>>> import numpy as np
>>> np.set_printoptions(suppress=True, linewidth=140)
>>> rnd = lambda a: np.round(a, 1) + 0
>>> mat = np.load("dump.npy")
>>> mat
array([[0, 0, 0, 1],
       [1, 0, 0, 0],
       [0, 0, 1, 0],
       [0, 1, 0, 0]])
>>> rng = np.random.default_rng(319)
>>> labels = rng.permutation(4)
>>> A2 = mat[:, labels] * rng.choice([-1, 1], 4)
>>> A2
array([[ 1,  0,  0,  0],
       [ 0,  0,  0, -1],
       [ 0,  0, -1,  0],
       [ 0, -1,  0,  0]])
>>> U, _, Vt = np.linalg.svd(mat.T @ A2)
>>> U @ Vt
array([[ 0.,  0.,  0., -1.],
       [ 0., -1.,  0.,  0.],
       [ 0.,  0., -1.,  0.],
       [ 1.,  0.,  0.,  0.]])
>>> X = np.load("layer8.npy")
>>> X
array([[-3,  0, -3, -1],
       [ 1,  1, -1,  2],
       [-4, -1, -2, -3]])
>>> # looks like rank 2
>>> U, s, Vt = np.linalg.svd(X)
>>> np.argmax(s[:-1] / (s[1:] + 1e-6)) + 1
np.int64(2)
>>> A2 = U[:, :2] @ np.diag(s[:2]) @ Vt[:2]
>>> np.linalg.matrix_rank(X, rtol=0.05)
np.int64(2)
>>> rnd(A2)
array([[-3.,  0., -3., -1.],
       [ 1.,  1., -1.,  2.],
       [-4., -1., -2., -3.]])
>>> rnd(np.abs(X - A2).max())
np.float64(0.0)
>>> U, s, Vt = np.linalg.svd(X)
>>> evecs = Vt[:(s > 1e-8).sum()]
>>> x0 = X[2] + 4 * X[0] + rng.integers(2) * np.eye(4)[3]
>>> x0
array([-16.,  -1., -14.,  -7.])
>>> rnd(np.linalg.norm(x0 - evecs.T @ evecs @ x0))
np.float64(0.0)
>>> rnd(evecs.T @ evecs)
array([[ 0.5,  0.1,  0.3,  0.3],
       [ 0.1,  0.1, -0.2,  0.3],
       [ 0.3, -0.2,  0.7, -0.2],
       [ 0.3,  0.3, -0.2,  0.6]])
>>> rnd(np.diag(evecs.T @ evecs))
array([0.5, 0.1, 0.7, 0.6])
>>> np.allclose(evecs.T @ evecs @ x0, x0)
True
